$ python3 -q
>>> import numpy as np
>>> import numpy.linalg as la
>>> np.set_printoptions(precision=1, suppress=True, linewidth=120, floatmode="fixed")
>>> feats = np.loadtxt("a.csv", delimiter=",")
>>> print(feats)
[[ -6.7   3.1   7.0   0.3  -2.7   0.3  -1.2   1.6   2.3]
 [ 16.9  -0.8   3.3  -1.4  -2.3   0.6   2.8  -0.2   7.3]
 [  6.9  10.9   0.9   1.0   2.0  -1.0   1.8  -1.1   1.7]
 [ 11.7  -0.3  -0.4  -0.9   1.9   0.5  -0.5  -0.1   1.1]
 [ 13.5 -11.3   1.1   0.9   0.6  -0.4  -0.2  -0.1   4.2]
 [ 11.4  -6.5  -8.1   0.4   1.8   0.2  -1.1   0.4   3.6]
 [ -3.8   8.4  -0.8   0.5   0.2  -0.2  -0.4  -0.3  -1.3]
 [-21.1  -0.3   0.4  -1.0  -0.6  -0.3  -0.8   0.1  -3.6]
 [  3.9   7.8   2.9  -0.3   0.1   0.0   2.8  -1.0  -3.4]
 [ 11.4  -0.2  -0.3  -0.2  -0.9  -1.1   1.3   0.8  -2.3]]
>>> B = np.c_[feats[:, :3] @ np.array([[0, 5, 3], [4, 1, 1], [5, 0, 4]]), np.array([1, 0, 0, 3, 2, 2, 2, 3, 2, 3])]
>>> print(B)
[[  47.4  -30.4   11.0    1.0]
 [  13.3   83.7   63.1    0.0]
 [  48.1   45.4   35.2    0.0]
 [  -3.2   58.2   33.2    3.0]
 [ -39.7   56.2   33.6    2.0]
 [ -66.5   50.5   -4.7    2.0]
 [  29.6  -10.6   -6.2    2.0]
 [   0.8 -105.8  -62.0    3.0]
 [  45.7   27.3   31.1    2.0]
 [  -2.3   56.8   32.8    3.0]]
>>> print(np.round(la.norm(B - feats @ la.lstsq(feats, B)[0], axis=0), 1) + 0)
[0.0 0.0 0.0 5.0]
>>> print(np.round(la.lstsq(feats, B[:, 0])[0], 1) + 0)
[0.0 4.0 5.0 0.0 0.0 0.0 0.0 0.0 0.0]
>>> print(la.matrix_rank(np.c_[feats, B]))
10
>>> q, _ = la.qr(np.array([[1.1, 0.5, -0.5, 1.0, 0.0, 2.4, -1.4],
...     [0.0, -1.3, 0.7, 0.6, 1.7, 1.8, 1.5],
...     [-1.8, 0.7, -1.0, 1.1, 1.0, 0.8, -0.9],
...     [1.8, 0.6, 1.0, 0.7, -1.4, 0.9, -0.1],
...     [-1.0, -0.7, -0.3, 1.6, -0.9, 1.4, -0.4],
...     [1.1, 0.5, 0.6, -0.5, 0.8, 0.1, -1.1],
...     [-0.9, -0.4, -0.6, 0.4, -1.1, 1.8, 0.7]]))
>>> E = -1 * q
>>> print(E.round(1) + 0)
[[ 0.3 -0.2  0.8  0.3 -0.3  0.0  0.0]
 [ 0.0  0.7 -0.2  0.3 -0.5  0.2 -0.2]
 [-0.6 -0.6 -0.2  0.4 -0.4  0.1 -0.1]
 [ 0.6 -0.1 -0.3  0.6  0.4  0.1 -0.3]
 [-0.3  0.3  0.1  0.6  0.3 -0.3  0.6]
 [ 0.3 -0.2 -0.2  0.0 -0.3  0.4  0.7]
 [-0.3  0.1  0.3  0.0  0.4  0.8  0.0]]
>>> # columns are unit length and at right angles
>>> x0 = np.array([3, -1, -1, -3, 0, 0, -2])
>>> print(7 - la.matrix_rank(E - np.eye(7), tol=1e-8))
0
>>> print(round(float(la.norm(x0)), 1), np.round(la.norm(E @ x0), 1))
4.9 4.9
>>> print(np.round(E.T @ (E @ x0), 1) + 0)
[ 3.0 -1.0 -1.0 -3.0  0.0  0.0 -2.0]
>>> print(np.sort(np.abs(np.degrees(np.angle(la.eigvals(E))))))
[  0.8   0.8  31.3  31.3 107.3 107.3 180.0]
